$ python -q
>>> import numpy as np
>>> np.set_printoptions(precision=3, suppress=True, linewidth=120, sign=" ")
>>> def rnd(a):
...     return np.round(a, 3) + 0
... 
>>> m1 = np.array([[2, 2, 1, 1], [2, 1, 2, 3], [3, 1, 62, 1], [3, 1, 3, 22]])
>>> m1
array([[  2,   2,   1,   1],
       [  2,   1,   2,   3],
       [  3,   1,  62,   1],
       [  3,   1,   3,  22]])
>>> W1 = np.array([[1, 0, 1, 2, 0],
...     [-2, 1, 2, 0, 1],
...     [0, 2, 2, -2, 1],
...     [-2, 1, -1, -2, -1]])
>>> beta = np.array([-6, 7, -8, 8, -9])
>>> hid = np.maximum(m1 @ W1 + beta, 0)
>>> (hid > 0).mean(axis=0)
array([ 0.  ,  1.  ,  0.25,  0.5 ,  0.25])
>>> hid
array([[   0,   12,    0,    8,    0],
       [   0,   15,    0,    2,    0],
       [   0,  133,  120,    0,   53],
       [   0,   36,    0,    0,    0]])
>>> np.linalg.matrix_rank(hid)
np.int64(3)
>>> cent = np.array([[3, 0], [3, 2], [1, 2], [0, 0], [3, 3]])
>>> (hid @ cent).round(6).argmax(axis=1)
array([ 0,  0,  0,  0])
>>> vals, evecs = np.linalg.eig(m1)
>>> print(rnd(np.sort(np.linalg.eigvals(np.linalg.inv(m1)))))
[-2.192  0.016  0.045  0.327]
>>> J = np.loadtxt("case3.csv", delimiter=",")
>>> J
array([[  9.,   4.,   6.,   6.,   4.,   2.,   4.,   4.,   4.,   2.],
       [  4.,   9.,   6.,   6.,   4.,   2.,   4.,   4.,   4.,   2.],
       [  6.,   6.,  14.,   9.,   6.,   3.,   6.,   6.,   6.,   3.],
       [  6.,   6.,   9.,  14.,   6.,   3.,   6.,   6.,   6.,   3.],
       [  4.,   4.,   6.,   6.,   9.,   2.,   4.,   4.,   4.,   2.],
       [  2.,   2.,   3.,   3.,   2.,   6.,   2.,   2.,   2.,   1.],
       [  4.,   4.,   6.,   6.,   4.,   2.,   9.,   4.,   4.,   2.],
       [  4.,   4.,   6.,   6.,   4.,   2.,   4.,   9.,   4.,   2.],
       [  4.,   4.,   6.,   6.,   4.,   2.,   4.,   4.,   9.,   2.],
       [  2.,   2.,   3.,   3.,   2.,   1.,   2.,   2.,   2.,   6.]])
>>> # equal to its transpose
>>> rng = np.random.default_rng(6912)
>>> lab = rng.permutation(10)
>>> lab
array([ 6,  2,  9,  4,  0,  3,  1,  8,  7,  5])
>>> M2 = J[lab][:, lab]
>>> rnd(np.sort(np.abs(np.linalg.eigvals(M2))))
array([  5.,   5.,   5.,   5.,   5.,   5.,   5.,   5.,   5.,  49.])
>>> np.trace(M2)
np.float64(94.0)
>>> np.diag(M2)
array([  9.,  14.,   6.,   9.,   9.,  14.,   9.,   9.,   9.,   6.])
>>> np.allclose(M2, J)
False
>>> M2
array([[  9.,   6.,   2.,   4.,   4.,   6.,   4.,   4.,   4.,   2.],
       [  6.,  14.,   3.,   6.,   6.,   9.,   6.,   6.,   6.,   3.],
       [  2.,   3.,   6.,   2.,   2.,   3.,   2.,   2.,   2.,   1.],
       [  4.,   6.,   2.,   9.,   4.,   6.,   4.,   4.,   4.,   2.],
       [  4.,   6.,   2.,   4.,   9.,   6.,   4.,   4.,   4.,   2.],
       [  6.,   9.,   3.,   6.,   6.,  14.,   6.,   6.,   6.,   3.],
       [  4.,   6.,   2.,   4.,   4.,   6.,   9.,   4.,   4.,   2.],
       [  4.,   6.,   2.,   4.,   4.,   6.,   4.,   9.,   4.,   2.],
       [  4.,   6.,   2.,   4.,   4.,   6.,   4.,   4.,   9.,   2.],
       [  2.,   3.,   1.,   2.,   2.,   3.,   2.,   2.,   2.,   6.]])
>>> vals, evecs = np.linalg.eigh(J)
>>> x0 = np.array([0, 1, -2, 2, -1, 2, 1, -2, 2, 0])
>>> rnd(x0 @ J @ x0 / (x0 @ x0)), rnd(vals[0]), vals[-1]
(np.float64(5.696), np.float64(5.0), np.float64(49.0))
>>> rnd(evecs * np.sqrt(vals) @ evecs.T)
array([[ 2.669,  0.433,  0.65 ,  0.65 ,  0.433,  0.217,  0.433,  0.433,  0.433,  0.217],
       [ 0.433,  2.669,  0.65 ,  0.65 ,  0.433,  0.217,  0.433,  0.433,  0.433,  0.217],
       [ 0.65 ,  0.65 ,  3.211,  0.974,  0.65 ,  0.325,  0.65 ,  0.65 ,  0.65 ,  0.325],
       [ 0.65 ,  0.65 ,  0.974,  3.211,  0.65 ,  0.325,  0.65 ,  0.65 ,  0.65 ,  0.325],
       [ 0.433,  0.433,  0.65 ,  0.65 ,  2.669,  0.217,  0.433,  0.433,  0.433,  0.217],
       [ 0.217,  0.217,  0.325,  0.325,  0.217,  2.344,  0.217,  0.217,  0.217,  0.108],
       [ 0.433,  0.433,  0.65 ,  0.65 ,  0.433,  0.217,  2.669,  0.433,  0.433,  0.217],
       [ 0.433,  0.433,  0.65 ,  0.65 ,  0.433,  0.217,  0.433,  2.669,  0.433,  0.217],
       [ 0.433,  0.433,  0.65 ,  0.65 ,  0.433,  0.217,  0.433,  0.433,  2.669,  0.217],
       [ 0.217,  0.217,  0.325,  0.325,  0.217,  0.108,  0.217,  0.217,  0.217,  2.344]])
>>> x0 = np.array([0, 2, -1, -2, -1, -3, 0, 2, -3, -1])
>>> y = J @ x0
>>> y
array([-26., -16., -44., -49., -31., -28., -26., -16., -41., -18.])
>>> rnd(np.linalg.solve(J, 2 * y))
array([ 0.,  4., -2., -4., -2., -6.,  0.,  4., -6., -2.])
>>> print(rnd(np.linalg.solve(J, y)))
[ 0.  2. -1. -2. -1. -3.  0.  2. -3. -1.]
>>> rnd(np.linalg.solve(J, y + J[:, 5]))
array([ 0.,  2., -1., -2., -1., -2.,  0.,  2., -3., -1.])
>>> print(rnd(np.linalg.solve(J, J[:, 9])))
[ 0.  0.  0.  0.  0.  0.  0.  0.  0.  1.]
>>> x0 = np.ones(10)
>>> for _ in range(4):
...     x0 = J @ x0
...     x0 /= np.linalg.norm(x0)
...     print(round(x0 @ J @ x0, 3))
... 
48.954
49.0
49.0
49.0
>>> rnd(np.linalg.eigvalsh(J)[-1])
np.float64(49.0)
>>> E = np.loadtxt("arr.csv", delimiter=",")
>>> E
array([[ 1.,  0.,  0.,  0.,  0.,  0.,  0.,  0.,  0.],
       [ 2., -2.,  0.,  0.,  0.,  0.,  0.,  0.,  0.],
       [ 1.,  0.,  0.,  0.,  0.,  0.,  0.,  0.,  0.],
       [ 0., -1.,  0.,  2.,  0.,  0.,  0.,  0.,  0.],
       [-1., -1.,  2.,  1., -1.,  0.,  0.,  0.,  0.],
       [-2., -2., -1., -2.,  1.,  0.,  0.,  0.,  0.],
       [ 1., -2., -1., -1.,  0.,  0.,  2.,  0.,  0.],
       [-2., -2.,  0.,  1., -2.,  1.,  1.,  2.,  0.],
       [-1.,  0.,  2.,  1.,  2.,  1.,  1., -2.,  1.]])
>>> # null space of dimension 1
>>> left, sigma, Vh = np.linalg.svd(E)
>>> print(np.argmax(sigma[:-1] / (sigma[1:] + 1e-6)) + 1)
8
>>> M2 = left[:, :8] @ np.diag(sigma[:8]) @ Vh[:8]
>>> rnd(np.abs(E - M2).max())
np.float64(0.0)
>>> np.linalg.matrix_rank(M2)
np.int64(8)
>>> rnd(M2)
array([[ 1.,  0.,  0.,  0.,  0.,  0.,  0.,  0.,  0.],
       [ 2., -2.,  0.,  0.,  0.,  0.,  0.,  0.,  0.],
       [ 1.,  0.,  0.,  0.,  0.,  0.,  0.,  0.,  0.],
       [ 0., -1.,  0.,  2.,  0.,  0.,  0.,  0.,  0.],
       [-1., -1.,  2.,  1., -1.,  0.,  0.,  0.,  0.],
       [-2., -2., -1., -2.,  1.,  0.,  0.,  0.,  0.],
       [ 1., -2., -1., -1.,  0.,  0.,  2.,  0.,  0.],
       [-2., -2.,  0.,  1., -2.,  1.,  1.,  2.,  0.],
       [-1.,  0.,  2.,  1.,  2.,  1.,  1., -2.,  1.]])
>>> np.argsort(-np.linalg.norm(E, axis=0).round(6), kind="stable")[:3]
array([ 1,  0,  3])
>>> np.linalg.cond(E) > 100
np.True_
>>> [round(float(x), 3) for x in np.linalg.svd(E, compute_uv=False)[:3]]
[5.107, 4.651, 3.999]
>>> f, v = E[2], E[1]
>>> f @ v
np.float64(2.0)
>>> pr = (f @ v) / (f @ f) * f
>>> (v - pr) @ f
np.float64(0.0)
>>> v - pr
array([ 0., -2.,  0.,  0.,  0.,  0.,  0.,  0.,  0.])
>>> pr
array([ 2.,  0.,  0.,  0.,  0.,  0.,  0.,  0.,  0.])
>>> M2 = E / np.sqrt((E ** 2).mean(axis=1, keepdims=True))
>>> np.linalg.matrix_rank(M2) == np.linalg.matrix_rank(E)
np.True_
>>> print(rnd(M2[4]))
[-1.061 -1.061  2.121  1.061 -1.061  0.     0.     0.     0.   ]
>>> np.linalg.matrix_rank(E - E.mean(axis=1, keepdims=True))
np.int64(8)
>>> sigma = 3 * 0.9 ** np.arange(7)
>>> q, _ = np.linalg.qr(np.array([[0.4, 0.9, 0.8, 0.1, 0.8, 2.3, 0.1],
...     [-1.6, -2.2, -1.4, -1.3, -0.1, -1.1, -1.2],
...     [-0.8, -0.6, 0.7, 1.6, 0.0, -1.2, 1.2],
...     [-0.4, 1.0, 0.1, 0.1, 2.1, -0.4, 0.4],
...     [-0.3, -1.7, 0.1, -1.1, 1.6, 1.5, 1.2],
...     [-0.6, 1.4, 0.0, -2.5, -0.2, 0.4, 0.1],
...     [0.5, -0.9, 0.0, 0.6, 2.2, -1.5, 0.7]]))
>>> F = rng.normal(size=(26, 7)) * sigma @ q
>>> rnd(F)
array([[-0.516,  1.174, -1.475, -1.062,  0.325, -0.795,  6.167],
       [-2.749, -0.371,  2.901,  2.067,  0.719,  3.939, -5.345],
       [ 0.293,  4.708, -1.59 ,  2.438, -3.485,  1.166, -1.034],
       [-1.533, -1.536,  0.372,  0.826,  1.448, -1.472, -2.139],
       [ 2.107,  0.118,  2.649, -1.769, -4.696, -1.805, -1.909],
       [ 4.472, -2.151, -1.66 ,  1.328,  0.564,  1.116,  0.419],
       [ 1.363, -1.889,  1.428,  2.511,  2.911,  3.772,  0.356],
       [ 0.827,  0.755, -2.356,  2.002, -1.102, -1.607,  3.154],
       [ 0.537, -0.579, -2.956,  1.689, -2.476, -3.204,  4.196],
       [-4.81 ,  1.248, -1.539, -2.148,  1.155, -0.952, -0.06 ],
       [-0.093, -1.138, -3.778,  1.944, -1.153,  0.643,  0.703],
       [-1.489,  2.16 , -0.885, -0.07 , -1.007, -2.535,  0.206],
       [ 3.239, -3.451,  3.091, -2.214,  2.333,  3.492, -5.197],
       [ 1.418, -1.332,  0.95 , -4.094, -2.451, -2.112, -3.947],
       [ 0.31 ,  0.027,  3.86 ,  2.352, -0.007,  2.707, -2.242],
       [-2.544,  4.503,  0.394,  0.975, -1.399, -1.009,  1.44 ],
       [ 0.942, -0.311, -5.035, -0.775,  1.255,  2.126, -2.967],
       [-1.751, -0.344,  1.77 ,  2.909, -1.403, -1.429,  0.432],
       [ 1.256, -0.84 , -1.939, -0.775,  0.033, -1.802,  3.533],
       [-0.811,  0.852, -3.33 , -0.942, -0.05 , -2.344,  3.634],
       [ 1.583, -1.869,  1.357, -1.654,  3.481,  3.436, -5.873],
       [-3.016,  3.47 ,  2.228,  0.807, -0.964,  2.173,  0.189],
       [-4.442, -0.696, -2.619,  2.402, -2.136, -1.713, -5.099],
       [-5.723, -0.267, -0.409, -0.044,  2.856, -0.922,  0.9  ],
       [-3.346,  0.024, -1.   , -2.327,  0.243,  4.441, -4.523],
       [-2.859,  1.686, -0.117, -0.145, -0.081,  1.303, -2.87 ]])
>>> lab = F[:, 2] > np.median(F[:, 2])
>>> f = F[lab].mean(axis=0) - F[~lab].mean(axis=0)
>>> print(rnd(f))
[-0.229 -0.497  3.895 -0.091  0.814  1.349 -2.656]
>>> rnd((((F - F.mean(axis=0)) @ f > 0) == lab).mean())
np.float64(0.885)
>>> D = np.linalg.norm(F[:, None] - F[None], axis=-1)
>>> np.flatnonzero(D[10] < D.mean() / 2)
array([ 10])
>>> D.mean(axis=1).argmax()
np.int64(12)
>>> X = np.load("layer0.npy")
>>> X
array([[ 2,  3,  0,  3,  1,  2,  3,  2],
       [ 3,  3,  1,  2,  3,  2,  1,  3],
       [ 3,  3,  1,  2,  3,  2,  1,  3],
       [ 3,  1,  3,  1,  0,  2,  0,  0],
       [ 1,  0,  3,  0,  2,  0,  2,  3],
       [ 1,  0,  2,  3,  0,  2,  3,  2],
       [ 1,  3,  3,  3,  1,  1,  0,  3],
       [ 1,  3,  3,  3,  2,  3,  2,  1]])
>>> left, sigma, Vh = np.linalg.svd(X)
>>> rnd(sigma)
array([ 15.314,   4.4  ,   4.088,   3.818,   2.908,   2.066,   1.055,   0.   ])
>>> M2 = left[:, :7] @ np.diag(sigma[:7]) @ Vh[:7]
>>> np.linalg.matrix_rank(X, rtol=0.05)
np.int64(7)
>>> M2 = X[0, 0] * X[1:] - np.outer(X[1:, 0], X[0])
>>> print(M2)
[[ 0 -3  2 -5  3 -2 -7  0]
 [ 0 -3  2 -5  3 -2 -7  0]
 [ 0 -7  6 -7 -3 -2 -9 -6]
 [ 0 -3  6 -3  3 -2  1  4]
 [ 0 -3  4  3 -1  2  3  2]
 [ 0  3  6  3  1  0 -3  4]
 [ 0  3  6  3  3  4  1  0]]
>>> print(np.flatnonzero(~M2.round(6).any(axis=1)))
[]
>>> np.linalg.matrix_rank(M2), np.linalg.matrix_rank(X)
(np.int64(6), np.int64(7))
>>> X[:, 0] / X[0, 0]
array([ 1. ,  1.5,  1.5,  1.5,  0.5,  0.5,  0.5,  0.5])
>>> gram = M2.T @ M2
>>> np.trace(gram), (M2 ** 2).sum()
(np.int64(760), np.int64(760))
>>> np.linalg.matrix_rank(gram)
np.int64(6)
>>> print(np.allclose(gram, gram.T))
True
>>> rnd(np.linalg.svd(M2, compute_uv=False) ** 2)
array([ 433.632,  174.382,   68.893,   55.754,   19.925,    7.415,    0.   ])
>>> np.diag(gram)
array([   0,  103,  168,  135,   47,   36,  199,   72])
>>> gram
array([[  0,   0,   0,   0,   0,   0,   0,   0],
       [  0, 103, -48,  97,   9,  38,  87,  36],
       [  0, -48, 168, -32,  32,   0, -76,  20],
       [  0,  97, -32, 135,  -9,  58, 133,  48],
       [  0,   9,  32,  -9,  47,  -2, -15,  32],
       [  0,  38,   0,  58,  -2,  36,  54,   8],
       [  0,  87, -76, 133, -15,  54, 199,  52],
       [  0,  36,  20,  48,  32,   8,  52,  72]])
>>> rnd(np.linalg.eigvalsh(gram)[::-1])
array([ 433.632,  174.382,   68.893,   55.754,   19.925,    7.415,    0.   ,    0.   ])
>>> left, sigma, Vh = np.linalg.svd(X)
>>> evecs = Vh[:(sigma > 1e-8).sum()]
>>> x0 = X[1] + -1 * X[7] + rng.integers(2) * np.eye(8)[0]
>>> x0
array([ 3.,  0., -2., -1.,  1., -1., -1.,  2.])
>>> rnd(np.linalg.norm(x0 - evecs.T @ evecs @ x0))
np.float64(0.24)
>>> np.allclose(evecs.T @ evecs @ x0, x0)
False
>>> np.linalg.matrix_rank(np.vstack([X, x0]))
np.int64(8)
>>> arr = np.load("test19.npy")
>>> arr
array([[-3.,  1.,  0.],
       [ 0., -3.,  1.],
       [ 0.,  0., -3.]])
>>> M2 = arr / np.sqrt((arr ** 2).mean(axis=1, keepdims=True))
>>> np.linalg.matrix_rank(arr - arr.mean(axis=1, keepdims=True))
np.int64(2)
>>> rnd(arr - arr.mean(axis=1, keepdims=True))
array([[-2.333,  1.667,  0.667],
       [ 0.667, -2.333,  1.667],
       [ 1.   ,  1.   , -2.   ]])
>>> rnd(M2[0])
array([-1.643,  0.548,  0.   ])
>>> M2 = np.array([[0, 0, -1, -3, 1, -2, -1, 2, -3],
...     [2, -3, -3, 0, -2, 1, 3, -2, -1],
...     [1, 0, 2, 2, 1, 1, 2, 3, 1],
...     [-2, 0, -3, -1, -1, -1, 0, -1, -1],
...     [1, 0, 0, 1, 1, 0, 1, 3, -3],
...     [-2, 0, -3, 0, 1, 0, -1, 0, 3],
...     [-2, 0, -3, 1, 3, -1, 2, -2, 1],
...     [-1, -2, -1, 1, 1, -2, -3, -2, -3],
...     [0, 2, -2, -2, 3, 0, 3, 0, -1]])
>>> K = np.triu(M2, 1)
>>> K
array([[ 0,  0, -1, -3,  1, -2, -1,  2, -3],
       [ 0,  0, -3,  0, -2,  1,  3, -2, -1],
       [ 0,  0,  0,  2,  1,  1,  2,  3,  1],
       [ 0,  0,  0,  0, -1, -1,  0, -1, -1],
       [ 0,  0,  0,  0,  0,  0,  1,  3, -3],
       [ 0,  0,  0,  0,  0,  0, -1,  0,  3],
       [ 0,  0,  0,  0,  0,  0,  0, -2,  1],
       [ 0,  0,  0,  0,  0,  0,  0,  0, -3],
       [ 0,  0,  0,  0,  0,  0,  0,  0,  0]])
>>> # triangular: eigenvalues sit on the diagonal
>>> left, sigma, Vh = np.linalg.svd(arr, full_matrices=False)
>>> print(left.shape, sigma.shape, Vh.shape)
(3, 3) (3,) (3, 3)
>>> (sigma > 1e-8).sum()
np.int64(3)
>>> print(rnd(np.abs(Vh[0])))
[ 0.432  0.723  0.539]
>>> print(rnd(Vh @ Vh.T))
[[ 1.  0.  0.]
 [ 0.  1.  0.]
 [ 0.  0.  1.]]
>>> np.abs(left[:, 0]).round(6).argmax()
np.int64(1)
>>> np.allclose(left * sigma @ Vh, arr)
True
>>> rnd(np.sqrt((sigma ** 2).sum())), rnd(np.linalg.norm(arr))
(np.float64(5.385), np.float64(5.385))
>>> rnd(left.T @ arr @ Vh.T)
array([[ 3.745,  0.   ,  0.   ],
       [ 0.   ,  3.083,  0.   ],
       [ 0.   ,  0.   ,  2.338]])
